% python3 -q
>>> import numpy as np
>>> import numpy.linalg as la
>>> np.set_printoptions(precision=3, suppress=True, linewidth=200)
>>> def rd(a):
...     return np.round(a, 3) + 0
... 
>>> M = np.array([[1, -1, 1, -1, -1, 1, -1, 1], [1, 1, -1, -1, 1, 1, -1, -1]])
>>> x0 = np.array([2, -2, 2, 2, -1, -1, 2, 0])
>>> print(M @ np.ones(8))
[0. 0.]
>>> print((M @ x0).argmax())
0
>>> print(M @ x0)
[ 2 -8]
>>> print(M * x0)
[[ 2  2  2 -2  1 -1 -2  0]
 [ 2 -2 -2 -2 -1 -1 -2  0]]
>>> x0 @ M
Traceback (most recent call last):
  File "<python-input-10>", line 1, in <module>
    x0 @ M
    ~~~^~~
ValueError: matmul: Input operand 1 has a mismatch in its core dimension 0, with gufunc signature (n?,k),(k,m?)->(n?,m?) (size 2 is different from 8)
>>> print(M @ np.eye(8)[2])
[ 1. -1.]
>>> print(la.norm(M @ x0) <= la.norm(M, 2) * la.norm(x0) + 1e-9)
True
>>> print(np.einsum("ij,j->i", M, x0))
[ 2 -8]
>>> print((M * x0).sum(axis=1))
[ 2 -8]
>>> other = np.array([[3, -2, -3],
...     [-2, -3, 2],
...     [1, -2, 1],
...     [1, 2, -3],
...     [2, 0, 3],
...     [-2, 0, -3],
...     [0, -1, 3],
...     [0, -1, 3]])
>>> print(np.einsum("ik,kj->ji", M, other))
[[ 1 -1]
 [-3 -3]
 [-7 -5]]
>>> r0 = np.array([1, 4])
>>> print(np.polyval(r0, M[0]))
[5 3 5 3 3 5 3 5]
>>> print(np.convolve(M[0], r0))
[ 1  3 -3  3 -5 -3  3 -3  4]
>>> print(np.cross(M[0, :3], M[1, :3]))
[0 2 2]
>>> feats = np.load("x.npy")
>>> print(feats)
[[1.    0.9   0.81  0.729]
 [0.9   1.    0.9   0.81 ]
 [0.81  0.9   1.    0.9  ]
 [0.729 0.81  0.9   1.   ]]
>>> rng = np.random.default_rng(764)
>>> labels = rng.permutation(4)
>>> print(labels)
[2 1 0 3]
>>> other = feats[labels][:, labels]
>>> print(rd(np.sort(np.abs(la.eigvals(other)))))
[0.061 0.102 0.31  3.527]
>>> print(other)
[[1.    0.9   0.81  0.9  ]
 [0.9   1.    0.9   0.81 ]
 [0.81  0.9   1.    0.729]
 [0.9   0.81  0.729 1.   ]]
>>> print(rd(la.norm(feats, axis=1)))
[1.731 1.81  1.81  1.731]
>>> print(rd(la.norm(feats[1] - feats[0])))
0.186
>>> print(rd(la.norm(feats[1], 1)), rd(la.norm(feats[1], np.inf)))
3.61 1.0
>>> print(rd(feats[1] @ feats[0]))
3.119
>>> print(rd(la.norm(feats, "nuc")))
4.0
>>> proj = np.triu(np.array([[-1, -1, -1, -1], [0, 2, 2, -1], [1, 2, 1, 2], [0, 1, -2, -1]]), 1) + np.eye(4)
>>> other = proj @ feats @ la.inv(proj)
>>> print(la.matrix_rank(other))
4
>>> print(rd(proj @ feats - feats @ proj))
[[-2.439 -1.71  -3.6   -2.43 ]
 [ 0.891  1.89   0.     0.9  ]
 [ 1.458  2.43   0.81   1.71 ]
 [ 0.     0.729 -0.891 -0.261]]
>>> C = np.array([[-3, -5, -5, 2], [-3, 0, 4, -5]])
>>> arr = np.repeat(C, 16 // 2, axis=0)
>>> arr = arr + 0.1 * rng.normal(size=arr.shape)
>>> print(rd(arr))
[[-2.914 -5.021 -5.167  1.966]
 [-3.19  -4.944 -4.984  1.985]
 [-2.955 -5.106 -5.071  2.19 ]
 [-2.998 -5.011 -4.783  1.926]
 [-3.205 -5.085 -5.124  2.043]
 [-2.96  -5.034 -5.136  1.908]
 [-2.976 -4.936 -4.998  1.913]
 [-2.94  -4.769 -5.178  1.952]
 [-2.855 -0.036  3.95  -5.001]
 [-3.146  0.079  4.045 -4.887]
 [-2.792 -0.04   4.077 -4.999]
 [-2.984  0.041  4.004 -5.069]
 [-3.066  0.113  4.029 -4.95 ]
 [-2.987 -0.036  3.927 -4.984]
 [-3.197  0.008  4.012 -4.892]
 [-3.172  0.12   3.895 -4.99 ]]
>>> proj = arr @ la.solve(arr.T @ arr, arr.T)
>>> print(rd(la.eigvalsh(proj)))
[0. 0. 0. 0. 0. 0. 0. 0. 0. 0. 0. 0. 1. 1. 1. 1.]
>>> print(rd(np.trace(proj)))
4.0
>>> gram = np.cov(arr, rowvar=False)
>>> print(rd(gram))
[[  0.016  -0.012  -0.019   0.011]
 [ -0.012   6.726  12.109  -9.314]
 [ -0.019  12.109  21.839 -16.785]
 [  0.011  -9.314 -16.785  12.911]]
>>> print(rd(la.eigvalsh(gram)[::-1]))
[41.462  0.017  0.01   0.003]
>>> print(rd(np.polyfit(arr[:, 2], arr[:, 0], 1)))
[-0.001 -3.021]
>>> print(np.argwhere(np.triu(np.abs(np.corrcoef(arr.T)) > 0.8, 1)))
[[1 2]
 [1 3]
 [2 3]]
>>> print(np.argsort(-arr.std(axis=0).round(6), kind="stable"))
[2 3 1 0]
>>> print(rd(np.corrcoef(arr[:, 2], arr[:, 0])[0, 1]))
-0.032
>>> print(gram.shape)
(4, 4)
>>> print(rd(np.median(arr, axis=0)))
[-2.986 -2.404 -0.444 -1.49 ]
>>> print(rd(arr.std(axis=0)))
[0.124 2.511 4.525 3.479]
>>> proj = np.triu(np.array([[-2, -3, 3, 1], [-2, -3, 1, -3], [0, 0, -1, 2], [0, -1, -1, -2]]), 1) + np.eye(4)
>>> other = proj @ gram @ la.inv(proj)
>>> print(la.matrix_rank(other))
4
>>> print(la.matrix_rank(arr, rtol=0.1))
2
>>> print(np.argsort(-la.norm(arr, axis=0).round(6), kind="stable")[:3])
[2 3 1]
>>> print(rd(la.norm(arr, 2) / la.norm(arr)))
0.834
>>> print(rd(np.abs(la.svd(arr)[2][-1])))
[0.051 0.434 0.687 0.58 ]
>>> cen = arr - arr.mean(axis=0)
>>> U, s, VT = la.svd(cen, full_matrices=False)
>>> print(rd((s ** 2).sum() ** 2 / (s ** 4).sum()))
1.001
>>> print(rd(s ** 2 / (s ** 2).sum()))
[0.999 0.    0.    0.   ]
>>> print(np.abs(VT[0]).argmax())
2
>>> print(rd(s))
[24.939  0.512  0.382  0.221]
>>> print(rd(cen.mean(axis=0)))
[0. 0. 0. 0.]
>>> print(np.abs(U[:, 0]).argmax())
2
>>> print(np.searchsorted(np.cumsum(s ** 2) / (s ** 2).sum(), 0.9) + 1)
1
>>> A = np.loadtxt("out2.csv", delimiter=",")
>>> print(A)
[[-0.094 -0.045 -0.495 -0.081 -0.937 -1.007]
 [-0.17   0.413 -0.226 -0.081 -0.183  0.212]
 [-0.186  0.223 -0.786 -0.029 -1.374 -1.15 ]
 [-0.114 -0.16  -0.444 -0.117 -0.837 -1.007]
 [-0.213 -0.206 -0.978 -0.254 -1.863 -2.136]
 [-0.169  0.697  0.298  0.059  1.004  1.77 ]
 [ 0.042  0.01   0.285 -0.002  0.543  0.549]
 [-0.171  0.093 -0.078 -0.161  0.064  0.141]
 [-0.065 -0.375 -0.438 -0.151 -0.953 -1.345]
 [-0.18  -0.196 -0.447 -0.281 -0.792 -1.048]
 [ 0.343  0.152  1.605  0.296  3.01   3.232]
 [-0.266  0.673 -0.046 -0.053  0.387  1.096]
 [-0.103  0.653  0.414  0.044  1.137  1.83 ]
 [ 0.346 -1.159 -0.366 -0.041 -1.489 -2.744]
 [ 0.019  0.244  0.428  0.101  0.953  1.242]
 [-0.058  0.209  0.047 -0.009  0.208  0.434]
 [-0.202 -0.051 -0.983 -0.149 -1.865 -1.931]
 [ 0.033 -0.06   0.267 -0.013  0.518  0.448]
 [ 0.262 -0.407  0.417  0.132  0.46   0.061]
 [-0.164 -0.142 -1.019 -0.153 -1.991 -2.178]]
>>> labels = A[:, 3] > np.median(A[:, 3])
>>> r0 = A[labels].mean(axis=0) - A[~labels].mean(axis=0)
>>> print(rd(r0))
[0.217 0.056 0.776 0.202 1.394 1.487]
>>> print((((A - A.mean(axis=0)) @ r0 > 0) == labels).mean())
0.75
>>> r0 = np.array([2, -1, 1])
>>> print(rd(np.cross(A[8, :3], A[6, :3])))
[-0.102  0.     0.015]
>>> print(rd(np.correlate(A[8], A[6], "full")))
[-0.036 -0.241 -0.444 -0.339 -0.712 -1.387 -0.792 -0.289 -0.399 -0.053 -0.056]
>>> print(rd(np.polyval(r0, A[8])))
[1.073 1.656 1.822 1.197 3.769 5.963]
>>> print(rd(np.convolve(A[8], r0)))
[-0.13  -0.685 -0.566 -0.239 -2.193 -1.888  0.392 -1.345]
>>> other = A + rng.integers(-2, 3, (20, 5)) @ rng.integers(-2, 3, (5, 6))
>>> print(rd(other))
[[  1.906   0.955  -2.495  -9.081  -5.937  -5.007]
 [ -4.17    0.413  -3.226   7.919  -4.183   6.212]
 [  1.814   0.223  -6.786   7.971  -4.374  10.85 ]
 [ -2.114  -2.16   -0.444   4.883   1.163   4.993]
 [  9.787   1.794  -5.978   3.746  -4.863   5.864]
 [-14.169  -2.303   3.298  -4.941   2.004  -4.23 ]
 [  6.042   4.01   -5.715   2.998   0.543   3.549]
 [ -6.171  -1.907   7.922  -1.161   6.064  -7.859]
 [  3.935   1.625  -6.438   2.849  -5.953   4.655]
 [  7.82    0.804  -1.447  -3.281   3.208  -0.048]
 [ -5.657  -1.848   8.605   4.296  12.01   -0.768]
 [  1.734   1.673  -3.046   6.947  -2.613   7.096]
 [ -2.103   0.653   8.414   3.044  11.137  -6.17 ]
 [ -1.654  -2.159   3.634  -1.041  -2.489  -6.744]
 [  6.019   2.244  -7.572   6.101   1.953  12.242]
 [  5.942   3.209  -0.953  -5.009   3.208  -4.566]
 [ -0.202  -2.051   2.017  -1.149  -2.865  -1.931]
 [  6.033   3.94    2.267  -0.013  -4.482  -7.552]
 [ -3.738  -2.407   3.417   2.132   0.46    0.061]
 [  5.836   3.858  -7.019  -2.153  -8.991  -2.178]]
>>> print(np.abs(other - A).sum(axis=1))
[23. 25. 31. 17. 32. 32. 22. 31. 26. 18. 32. 22. 31. 13. 34. 23.  7. 25. 11. 25.]
>>> print(rd(la.svd(other - A, compute_uv=False)))
[41.274 25.891 18.696 11.717  7.438  0.   ]
